In [1]: import numpy as np

In [2]: np.set_printoptions(precision=2, suppress=True, linewidth=120)

In [3]: mat = np.array([[5, 5, 5, 5, 5],
   ...:     [5, 10, 10, 10, 10],
   ...:     [5, 10, 15, 15, 15],
   ...:     [5, 10, 15, 20, 20],
   ...:     [5, 10, 15, 20, 25]])

In [4]: mat
Out[4]: 
array([[ 5,  5,  5,  5,  5],
       [ 5, 10, 10, 10, 10],
       [ 5, 10, 15, 15, 15],
       [ 5, 10, 15, 20, 20],
       [ 5, 10, 15, 20, 25]])

In [5]: rng = np.random.default_rng(66249)

In [6]: lab = rng.permutation(5)

In [7]: lab
Out[7]: array([4, 2, 3, 1, 0])

In [8]: out = mat[lab][:, lab]

In [9]: np.allclose(out, mat)
Out[9]: False

In [10]: r0, g = mat[4], mat[0]

In [11]: r0 @ g
Out[11]: np.int64(375)

In [12]: pr = (r0 @ g) / (r0 @ r0) * r0

In [13]: round(float((g - pr) @ r0), 2)
Out[13]: 0.0

In [14]: pr
Out[14]: array([1.36, 2.73, 4.09, 5.45, 6.82])

In [15]: np.outer(r0, g)
Out[15]: 
array([[ 25,  25,  25,  25,  25],
       [ 50,  50,  50,  50,  50],
       [ 75,  75,  75,  75,  75],
       [100, 100, 100, 100, 100],
       [125, 125, 125, 125, 125]])

In [16]: round(float(np.linalg.norm(r0 + g) ** 2 + np.linalg.norm(r0 - g) ** 2), 2)
Out[16]: 3000.0

In [17]: np.linalg.matrix_rank(np.outer(r0, g))
Out[17]: np.int64(1)

In [18]: low = np.linalg.cholesky(mat)

In [19]: low
Out[19]: 
array([[2.24, 0.  , 0.  , 0.  , 0.  ],
       [2.24, 2.24, 0.  , 0.  , 0.  ],
       [2.24, 2.24, 2.24, 0.  , 0.  ],
       [2.24, 2.24, 2.24, 2.24, 0.  ],
       [2.24, 2.24, 2.24, 2.24, 2.24]])

In [20]: mat / np.sqrt(np.outer(np.diag(mat), np.diag(mat)))
Out[20]: 
array([[1.  , 0.71, 0.58, 0.5 , 0.45],
       [0.71, 1.  , 0.82, 0.71, 0.63],
       [0.58, 0.82, 1.  , 0.87, 0.77],
       [0.5 , 0.71, 0.87, 1.  , 0.89],
       [0.45, 0.63, 0.77, 0.89, 1.  ]])

In [21]: np.kron(np.eye(2, dtype=int), low)
Out[21]: 
array([[2.24, 0.  , 0.  , 0.  , 0.  , 0.  , 0.  , 0.  , 0.  , 0.  ],
       [2.24, 2.24, 0.  , 0.  , 0.  , 0.  , 0.  , 0.  , 0.  , 0.  ],
       [2.24, 2.24, 2.24, 0.  , 0.  , 0.  , 0.  , 0.  , 0.  , 0.  ],
       [2.24, 2.24, 2.24, 2.24, 0.  , 0.  , 0.  , 0.  , 0.  , 0.  ],
       [2.24, 2.24, 2.24, 2.24, 2.24, 0.  , 0.  , 0.  , 0.  , 0.  ],
       [0.  , 0.  , 0.  , 0.  , 0.  , 2.24, 0.  , 0.  , 0.  , 0.  ],
       [0.  , 0.  , 0.  , 0.  , 0.  , 2.24, 2.24, 0.  , 0.  , 0.  ],
       [0.  , 0.  , 0.  , 0.  , 0.  , 2.24, 2.24, 2.24, 0.  , 0.  ],
       [0.  , 0.  , 0.  , 0.  , 0.  , 2.24, 2.24, 2.24, 2.24, 0.  ],
       [0.  , 0.  , 0.  , 0.  , 0.  , 2.24, 2.24, 2.24, 2.24, 2.24]])

In [22]: round(np.linalg.det(low[::-1]), 2)
Out[22]: np.float64(55.9)

In [23]: np.poly(low)
Out[23]: array([   1.  ,  -11.18,   50.  , -111.8 ,  125.  ,  -55.9 ])

In [24]: data = np.loadtxt("w.csv", delimiter=",")

In [25]: data
Out[25]: 
array([[  1.,  -4.,  16., -64.],
       [  1.,  -3.,   9., -27.],
       [  1.,  -2.,   4.,  -8.],
       [  1.,  -1.,   1.,  -1.],
       [  1.,   0.,   0.,   0.],
       [  1.,   1.,   1.,   1.],
       [  1.,   2.,   4.,   8.],
       [  1.,   3.,   9.,  27.],
       [  1.,   4.,  16.,  64.],
       [  1.,   5.,  25., 125.],
       [  1.,   6.,  36., 216.],
       [  1.,   7.,  49., 343.],
       [  1.,   8.,  64., 512.]])

In [26]: # column 3 dominates

In [27]: proj = data @ np.linalg.solve(data.T @ data, data.T)

In [28]: np.round(np.trace(proj), 2)
Out[28]: np.float64(4.0)
